% ipython --no-banner

In [1]: import numpy as np

In [2]: np.set_printoptions(precision=2, suppress=True, linewidth=120)

In [3]: X = np.load("layer17.npy")

In [4]: print(X)
[[12  2  0  1  0]
 [ 2  1  1  0  1]
 [ 0  0  0  0  2]
 [ 0  0  1 52  1]
 [ 2  2  0  2 30]]

In [5]: x0 = np.array([3, 3, -1, -1, 0])

In [6]: h = np.maximum(X @ x0, 0)

In [7]: print(X * (h > 1e-9)[:, None])
[[12  2  0  1  0]
 [ 2  1  1  0  1]
 [ 0  0  0  0  0]
 [ 0  0  0  0  0]
 [ 2  2  0  2 30]]

In [8]: print(np.flatnonzero(h > 1e-9))
[0 1 4]

In [9]: print(h)
[41  8  0  0 10]

In [10]: print(np.maximum(X @ x0, 0) - np.maximum(-X @ x0, 0))
[ 41   8   0 -53  10]

In [11]: print(X.T @ h)
[528 110   8  61 308]

In [12]: x0 = np.array([1, 5, 0, 3, 4])

In [13]: print((X @ x0).argmax())
3

In [14]: print(X @ np.ones(5))
[15.  5.  2. 54. 36.]

In [15]: Q = X.astype(float).copy()

In [16]: for j in range(5):
    ...:     Q[:, j] -= Q[:, :j] @ (Q[:, :j].T @ Q[:, j])
    ...:     Q[:, j] /= np.linalg.norm(Q[:, j])
    ...: 

In [17]: print(Q.round(2) + 0)
[[ 0.97 -0.21 -0.06  0.07  0.  ]
 [ 0.16  0.34  0.63 -0.68  0.  ]
 [ 0.    0.    0.    0.    1.  ]
 [ 0.    0.    0.73  0.68  0.  ]
 [ 0.16  0.91 -0.25  0.27  0.  ]]

In [18]: print(np.round(Q.T @ X, 2) + 0)
[[12.33  2.43  0.16  1.3   5.03]
 [ 0.    1.75  0.34  1.62 27.79]
 [ 0.    0.    1.36 37.62 -6.17]
 [ 0.    0.    0.   35.91  8.15]
 [ 0.    0.    0.    0.    2.  ]]

In [19]: print(round(np.linalg.norm(X[0] - X[2]), 2))
12.37

In [20]: print(round(float(np.linalg.norm(X, 1)), 2), round(float(np.linalg.norm(X, np.inf)), 2))
55.0 54.0

In [21]: print(X[0] @ X[2])
0

In [22]: print(round(float(np.linalg.norm(X[0], 1)), 2), round(float(np.linalg.norm(X[0], np.inf)), 2))
15.0 12.0
